% python3 -q
>>> import numpy as np
>>> from numpy import linalg as LA
>>> np.set_printoptions(precision=1, suppress=True, linewidth=100, sign=" ")
>>> C = np.array([[2.7, -0.4, 0.2, 0.6, 1.3, 0.3]])
>>> rng = np.random.default_rng(56)
>>> A = np.array([[3], [9], [0], [5], [2], [1], [3], [3], [6], [7], [9], [7]]) @ C + 0.3 * rng.normal(size=(12, 6))
>>> A.round(1) + 0
array([[ 7.8, -1.1,  1.1,  2.1,  4. ,  1.3],
       [24.5, -3. ,  1.4,  5.4, 11.9,  2.5],
       [ 0. , -0.3, -0.4,  0.4, -0.7, -0.5],
       [13.4, -2.3,  1.3,  3.2,  6.6,  2. ],
       [ 5.8, -0.5,  0.5,  1.2,  2.9,  0.9],
       [ 2.8, -0.3,  0.4,  0.9,  1.6,  0.1],
       [ 8. , -1. ,  0.6,  1.8,  4.2,  0.9],
       [ 8.3, -1.5,  1.1,  1.6,  3.8,  1.6],
       [16.6, -2.3,  1.1,  3.5,  7.3,  1.6],
       [18.1, -2.7,  1.4,  3.9,  9.1,  1.6],
       [24.2, -3.5,  2.1,  5.5, 11.5,  2.6],
       [19.4, -3.4,  1.8,  3.6,  8.8,  2.3]])
>>> r0, r1 = A[9], A[0]
>>> print(np.round(r0 @ r0, 1))
437.3
>>> round(r0 @ r1, 1)
np.float64(193.3)
>>> p = (r0 @ r1) / (r0 @ r0) * r0
>>> round(float((r1 - p) @ r0), 1)
0.0
>>> LA.matrix_rank(np.outer(r0, r1))
np.int64(1)
>>> np.round(r1 - p, 1) + 0
array([-0.1,  0.1,  0.5,  0.3,  0. ,  0.6])
>>> np.round(LA.norm(r0 + r1) ** 2 + LA.norm(r0 - r1) ** 2, 1)
np.float64(1047.0)
>>> Xs = A - A.mean(axis=0)
>>> evecs = LA.svd(Xs)[2][:1]
>>> M2 = Xs - Xs @ evecs.T @ evecs
>>> M2.std(axis=0)
array([ 0.2,  0.3,  0.3,  0.3,  0.3,  0.4])
>>> LA.norm(M2, axis=1).round(6).argmax()
np.int64(2)
>>> np.round(np.diag(evecs.T @ evecs), 1) + 0
array([ 0.8,  0. ,  0. ,  0. ,  0.2,  0. ])
>>> J = np.load("test16.npy")
>>> J
array([[  2,  -4,  -5,   1,  -3, -20],
       [ -1,  -3,   3,   5,   4, -15],
       [  5,   3,   5,   5,  -4,  15],
       [ -3,  -2,  -2,   5,  -2, -10]])
>>> M2 = J[0, 0] * J[1:] - np.outer(J[1:, 0], J[0])
>>> M2
array([[  0, -10,   1,  11,   5, -50],
       [  0,  26,  35,   5,   7, 130],
       [  0, -16, -19,  13, -13, -80]])
>>> J[:, 0] / J[0, 0]
array([ 1. , -0.5,  2.5, -1.5])
>>> print(LA.matrix_rank(M2), LA.matrix_rank(J))
3 4
>>> np.flatnonzero(~M2.round(6).any(axis=1))
array([], dtype=int64)
>>> feats = np.array([[-3, 0, 0, 0], [0, -2, 0, 0], [0, 0, -2, 0], [0, 0, 0, 0]])
>>> r = LA.matrix_rank(feats)
>>> r
np.int64(3)
>>> ns = LA.svd(feats)[2][r:].T
>>> print(ns @ ns.T)
[[ 0.  0.  0.  0.]
 [ 0.  0.  0.  0.]
 [ 0.  0.  0.  0.]
 [ 0.  0.  0.  1.]]
>>> print(LA.matrix_rank(feats.T @ feats), LA.matrix_rank(feats @ feats.T))
3 3
>>> ns.shape
(4, 1)
>>> [int(LA.matrix_rank(feats[:i])) for i in range(1, len(feats) + 1)]
[1, 2, 3, 3]
>>> [int(LA.matrix_rank(feats[:, :j + 1])) for j in range(4)]
[1, 2, 3, 3]
>>> print(feats @ ns)
[[ 0.]
 [ 0.]
 [ 0.]
 [ 0.]]
>>> np.allclose(feats @ ns, 0)
True
>>> np.sort(np.abs(LA.eigvals(feats)))
array([ 0.,  2.,  2.,  3.])
>>> round(float(LA.det(feats)), 1)
0.0
>>> (feats - feats.T) / 2
array([[ 0.,  0.,  0.,  0.],
       [ 0.,  0.,  0.,  0.],
       [ 0.,  0.,  0.,  0.],
       [ 0.,  0.,  0.,  0.]])
>>> (feats + feats.T) / 2
array([[-3.,  0.,  0.,  0.],
       [ 0., -2.,  0.,  0.],
       [ 0.,  0., -2.,  0.],
       [ 0.,  0.,  0.,  0.]])
>>> np.allclose(feats @ feats.T, feats.T @ feats)
True
>>> print(np.einsum("ij,ji->", feats, feats))
17
>>> round(float(LA.eigvals(feats).sum().real), 1)
-7.0
>>> LA.eigvals(feats)
array([-3., -2., -2.,  0.])
>>> round(LA.det(feats.T), 1)
np.float64(0.0)
>>> vals, evecs = LA.eigh(feats)
>>> np.abs(evecs[:, -1]).round(6).argmax()
np.int64(3)
>>> LA.eigvalsh(feats @ feats)
array([ 0.,  4.,  4.,  9.])
>>> vals
array([-3., -2., -2.,  0.])
>>> evecs.T @ evecs
array([[ 1.,  0.,  0.,  0.],
       [ 0.,  1.,  0.,  0.],
       [ 0.,  0.,  1.,  0.],
       [ 0.,  0.,  0.,  1.]])
>>> mat = np.load("x.npy")
>>> print(mat)
[[ 4  0  4  2  0  2]
 [ 2  2  0  1  1  0]
 [ 0  4  4  0  2  2]
 [ 2  0  2  2  0  2]
 [ 1  1  0  1  1  0]
 [ 0  2  2  0  2  2]]
>>> round(float(LA.det(mat)), 1)
64.0
>>> print((mat + mat.T) / 2)
[[ 4.   1.   2.   2.   0.5  1. ]
 [ 1.   2.   2.   0.5  1.   1. ]
 [ 2.   2.   4.   1.   1.   2. ]
 [ 2.   0.5  1.   2.   0.5  1. ]
 [ 0.5  1.   1.   0.5  1.   1. ]
 [ 1.   1.   2.   1.   1.   2. ]]
>>> print(mat @ mat)
[[ 20  20  40  12  12  24]
 [ 15   5  10   9   3   6]
 [ 10  30  20   6  18  12]
 [ 12  12  24   8   8  16]
 [  9   3   6   6   2   4]
 [  6  18  12   4  12   8]]
>>> print(np.sort(np.abs(LA.eigvals(mat))))
[ 0.6  0.6  1.3  4.1  4.1  8.7]
>>> LA.determinant(mat)
Traceback (most recent call last):
  File "<python-input-59>", line 1, in <module>
    LA.determinant(mat)
    ^^^^^^^^^^^^^^
AttributeError: module 'numpy.linalg' has no attribute 'determinant'
>>> np.allclose(mat @ mat.T, mat.T @ mat)
False
>>> np.round(np.abs(LA.eigvals(mat)).max(), 1)
np.float64(8.7)
